% ipython --no-banner

In [1]: import numpy as np

In [2]: np.set_printoptions(precision=3, suppress=True, linewidth=120, legacy="1.25")

In [3]: rnd = lambda a: np.round(a, 3) + 0

In [4]: J = np.loadtxt("block7.csv", delimiter=",")

In [5]: print(J)
[[ 0.471 -0.131  0.246]
 [-4.356 -4.598  0.166]
 [-0.164  0.176 -0.199]
 [12.21  14.463 -0.193]
 [-0.111 -0.231  0.513]]

In [6]: x0 = np.array([7, 9, 5])

In [7]: rhs = J @ x0

In [8]: print(rnd(np.linalg.solve(J.T @ J, J.T @ rhs)))
[7. 9. 5.]

In [9]: print(rnd(np.linalg.pinv(J) @ J))
[[1. 0. 0.]
 [0. 1. 0.]
 [0. 0. 1.]]

In [10]: print(rnd(rhs))
[  3.348 -71.044  -0.559 214.672  -0.291]

In [11]: print(rnd(np.linalg.lstsq(J, rhs)[0]))
[7. 9. 5.]

In [12]: rng = np.random.default_rng(87335)

In [13]: rhs = rhs + 0.1 * rng.normal(size=5)

In [14]: print(rnd(rhs))
[  3.407 -71.044  -0.631 214.668  -0.338]

In [15]: b, *_ = np.linalg.lstsq(J, rhs)

In [16]: print([round(float(np.linalg.norm(np.linalg.solve(J.T @ J + lam * np.eye(3), J.T @ rhs))), 2) for lam in (0, 1, 10, 100)])
[12.43, 11.38, 11.05, 9.06]

In [17]: theta = np.radians(45)

In [18]: r_ = np.eye(3)

In [19]: r_[0, 0] = r_[1, 1] = np.cos(theta)

In [20]: r_[0, 1], r_[1, 0] = -np.sin(theta), np.sin(theta)

In [21]: print(rnd(r_))
[[ 0.707 -0.707  0.   ]
 [ 0.707  0.707  0.   ]
 [ 0.     0.     1.   ]]

In [22]: B = J @ r_.T

In [23]: print(rnd(np.linalg.svd(J, compute_uv=False)), rnd(np.linalg.svd(B, compute_uv=False)))
[19.961  0.729  0.464] [19.961  0.729  0.464]

In [24]: print(rnd(np.linalg.det(r_)), rnd(np.trace(r_)))
1.0 2.414

In [25]: print(np.allclose(J @ J.T, B @ B.T))
True

In [26]: print(np.allclose(np.linalg.norm(J, axis=1), np.linalg.norm(B, axis=1)))
True

In [27]: print(rnd(np.abs(B - J).max(axis=0)))
[13.803  4.398  0.   ]

In [28]: Uu, sig, Vt = np.linalg.svd(J)

In [29]: print(rnd(sig))
[19.961  0.729  0.464]

In [30]: print(np.argmax(sig[:-1] / (sig[1:] + 1e-6)) + 1)
1

In [31]: B = Uu[:, :1] @ np.diag(sig[:1]) @ Vt[:1]

In [32]: print(rnd(np.abs(J - B).max()))
0.51

In [33]: t3 = np.stack([J, 3 * J, J[::-1]])

In [34]: print(np.linalg.matrix_rank(t3))
[3 3 3]

In [35]: print(np.linalg.matrix_rank(t3.reshape(3, -1)))
2

In [36]: print(rnd(np.einsum("bij,cij->bc", t3, t3)))
[[ 399.169 1197.508 -239.134]
 [1197.508 3592.525 -717.401]
 [-239.134 -717.401  399.169]]

In [37]: print((t3 @ J.T).shape)
(3, 5, 5)

In [38]: A = np.loadtxt("mat.csv", delimiter=",")

In [39]: print(A)
[[3. 5. 5. 8. 4.]
 [4. 3. 5. 5. 8.]
 [8. 4. 3. 5. 5.]
 [5. 8. 4. 3. 5.]
 [5. 5. 8. 4. 3.]]

In [40]: u, g = A[4], A[1]

In [41]: print(u @ u)
139.0

In [42]: p = (u @ g) / (u @ u) * u

In [43]: print(rnd(p))
[4.281 4.281 6.849 3.424 2.568]

In [44]: W1 = np.array([[-4, -5, -5, 0, -1, 2],
    ...:     [-5, 0, -5, 5, -2, 1],
    ...:     [2, 3, -2, 0, -2, -2],
    ...:     [0, -1, -2, -2, 3, -2],
    ...:     [-2, -3, 3, -1, 5, 4]])

In [45]: b = np.array([0, -5, 2, 2, 1, -2])

In [46]: act = np.maximum(A @ W1 + b, 0)

In [47]: print((act > 0).astype(int))
[[0 0 0 1 1 0]
 [0 0 0 0 1 1]
 [0 0 0 1 1 1]
 [0 0 0 1 1 1]
 [0 0 0 1 0 1]]

In [48]: print(np.linalg.matrix_rank(act))
3

In [49]: print(act)
[[ 0.  0.  0.  7. 22.  0.]
 [ 0.  0.  0.  0. 36. 21.]
 [ 0.  0.  0.  7. 19. 22.]
 [ 0.  0.  0. 31.  6. 22.]
 [ 0.  0.  0. 16.  0.  1.]]

In [50]: print((act > 0).mean(axis=0))
[0.  0.  0.  0.8 0.8 0.8]

In [51]: basis = np.array([[-5, 2], [2, 0], [5, -3], [3, 2], [5, 0], [5, -4]])

In [52]: print(act @ basis)
[[131.  14.]
 [285. -84.]
 [226. -74.]
 [233. -26.]
 [ 53.  28.]]

In [53]: print((act @ basis).round(6).argmax(axis=1))
[0 0 0 0 0]

In [54]: B = A[0, 0] * A[1:] - np.outer(A[1:, 0], A[0])

In [55]: print(B)
[[  0. -11.  -5. -17.   8.]
 [  0. -28. -31. -49. -17.]
 [  0.  -1. -13. -31.  -5.]
 [  0. -10.  -1. -28. -11.]]

In [56]: print(np.flatnonzero(~B.round(6).any(axis=1)))
[]

In [57]: print(np.linalg.matrix_rank(B), np.linalg.matrix_rank(A))
4 5

In [58]: W1 = np.array([[1, -3, 3, 2],
    ...:     [-2, -1, 3, -2],
    ...:     [1, 3, 1, -2],
    ...:     [0, 2, 2, -3],
    ...:     [1, -1, 0, 0]])

In [59]: b = np.array([3, 1, 0, 3])

In [60]: act = np.maximum(B @ W1 + b, 0)

In [61]: print(act)
[[ 28.   0.   0.  86.]
 [ 11.   0.   0. 268.]
 [  0.   0.   0. 124.]
 [ 11.   0.   0. 109.]]

In [62]: print(np.linalg.matrix_rank(act))
2

In [63]: print((act > 0).astype(int))
[[1 0 0 1]
 [1 0 0 1]
 [0 0 0 1]
 [1 0 0 1]]

In [64]: basis = np.array([[0, 1], [2, 3], [1, 2], [1, 0]])

In [65]: print((act @ basis).round(6).argmax(axis=1))
[0 0 0 0]

In [66]: print(act @ basis)
[[ 86.  28.]
 [268.  11.]
 [124.   0.]
 [109.  11.]]

In [67]: arr = np.loadtxt("arr.csv", delimiter=",")

In [68]: print(arr)
[[-0.123  0.168 -0.28   0.147]
 [-0.2   -1.1    1.6    0.1  ]
 [ 0.2   -0.1   -0.4   -0.2  ]
 [-0.1    0.3   -0.2    0.1  ]
 [ 0.7    0.2    0.    -1.9  ]]

In [69]: x0 = np.array([-2, 1, 1, -1])

In [70]: rhs = arr @ x0

In [71]: print(rnd(np.linalg.lstsq(arr, rhs)[0]))
[-2.  1.  1. -1.]

In [72]: print(rnd(np.linalg.solve(arr.T @ arr, arr.T @ rhs)))
[-2.  1.  1. -1.]

In [73]: print(rnd(rhs))
[-0.013  0.8   -0.7    0.2    0.7  ]

In [74]: rhs = rhs + 0.05 * rng.normal(size=5)

In [75]: print(rnd(rhs))
[ 0.051  0.831 -0.737  0.196  0.698]

In [76]: b, *_ = np.linalg.lstsq(arr, rhs)

In [77]: print(rnd(b))
[-2.564  0.912  0.905 -1.215]

In [78]: print(rnd(np.linalg.norm(rhs - arr @ b)))
0.038

In [79]: print([round(float(np.linalg.norm(np.linalg.solve(arr.T @ arr + lam * np.eye(4), arr.T @ rhs))), 2) for lam in (0, 1, 10, 100)])
[3.11, 0.5, 0.15, 0.02]

In [80]: print(rnd(arr.T @ (rhs - arr @ b)))
[0. 0. 0. 0.]
